% ipython --no-banner

In [1]: import numpy as np

In [2]: np.set_printoptions(precision=2, suppress=True, linewidth=140, legacy="1.25")

In [3]: K = np.array([[-6, 0, 0], [-4, 0, 0], [4, 0, 0], [2, 0, 0]])

In [4]: print(K)
[[-6  0  0]
 [-4  0  0]
 [ 4  0  0]
 [ 2  0  0]]

In [5]: f, v = K[1], K[0]

In [6]: print(f @ f)
16

In [7]: print(f @ v)
24

In [8]: p = (f @ v) / (f @ f) * f

In [9]: print(round(float(np.linalg.norm(f + v) ** 2 + np.linalg.norm(f - v) ** 2), 2))
104.0

In [10]: print(p)
[-6.  0.  0.]

In [11]: print(np.outer(f, v))
[[24  0  0]
 [ 0  0  0]
 [ 0  0  0]]

In [12]: print(np.linalg.matrix_rank(np.outer(f, v)))
1

In [13]: print((v - p) @ f)
0.0

In [14]: print(np.argsort(-np.linalg.norm(K, axis=0).round(6), kind="stable")[:3])
[0 1 2]

In [15]: print(np.linalg.cond(K) > 100)
True

In [16]: print(np.linalg.pinv(K))
[[-0.08 -0.06  0.06  0.03]
 [ 0.    0.    0.    0.  ]
 [ 0.    0.    0.    0.  ]]

In [17]: print(K.T @ K)
[[72  0  0]
 [ 0  0  0]
 [ 0  0  0]]

In [18]: vec = np.array([4, 4, 2])

In [19]: print(K @ np.ones(3))
[-6. -4.  4.  2.]

In [20]: print(K @ vec)
[-24 -16  16   8]

In [21]: print(K @ (2 * vec))
[-48 -32  32  16]

In [22]: print((K * vec).sum(axis=1))
[-24 -16  16   8]

In [23]: E = np.load("x.npy")

In [24]: print(E)
[[ 0  0  3]
 [-8  0  0]
 [ 0  1  0]]

In [25]: blk = np.stack([K, 5 * K, K[::-1]])

In [26]: print(blk.sum(axis=0))
[[-34   0   0]
 [-20   0   0]
 [ 20   0   0]
 [  6   0   0]]

In [27]: print(np.linalg.norm(blk, axis=(1, 2)))
[ 8.49 42.43  8.49]

In [28]: f = np.array([-1, -1, 0])

In [29]: A2 = E + np.outer(f, np.eye(3)[1])

In [30]: print(np.linalg.matrix_rank(np.linalg.inv(A2) - np.linalg.inv(E), tol=1e-8))
1

In [31]: O, V = np.linalg.qr(E[:, :2])[0], np.linalg.qr(E[:, 2:])[0]

In [32]: sig = np.linalg.svd(O.T @ V, compute_uv=False)

In [33]: print(round(np.linalg.norm(O @ O.T - V @ V.T, 2), 2))
1.0

In [34]: print(np.degrees(np.arccos(sig.clip(0, 1))))
[90.]

In [35]: print(sig)
[0.]

In [36]: print(E @ E.T)
[[ 9  0  0]
 [ 0 64  0]
 [ 0  0  1]]

In [37]: print(np.linalg.svd(E, compute_uv=False))
[8. 3. 1.]

In [38]: print(np.linalg.pinv(E))
[[ 0.   -0.12  0.  ]
 [ 0.    0.    1.  ]
 [ 0.33  0.    0.  ]]

In [39]: X = np.array([[-2, -5], [-5, -2]])

In [40]: print(X)
[[-2 -5]
 [-5 -2]]

In [41]: print(np.linalg.eigvals(X))
[ 3. -7.]

In [42]: print(np.kron(np.eye(2, dtype=int), X))
[[-2 -5  0  0]
 [-5 -2  0  0]
 [ 0  0 -2 -5]
 [ 0  0 -5 -2]]

In [43]: A2 = X[0, 0] * X[1:] - np.outer(X[1:, 0], X[0])

In [44]: print(A2)
[[  0 -21]]

In [45]: print(np.flatnonzero(~A2.round(6).any(axis=1)))
[]

In [46]: W1 = np.array([[3, -1], [1, 2]])

In [47]: coef = np.array([6, 9])

In [48]: H = np.maximum(X @ W1 + coef, 0)

In [49]: print(H)
[[ 0  1]
 [ 0 10]]

In [50]: print((H > 0).astype(int))
[[0 1]
 [0 1]]

In [51]: cent = np.array([[0, 2], [1, 0]])

In [52]: print(H @ cent)
[[ 1  0]
 [10  0]]

In [53]: print(W1 @ cent)
[[-1  6]
 [ 2  2]]
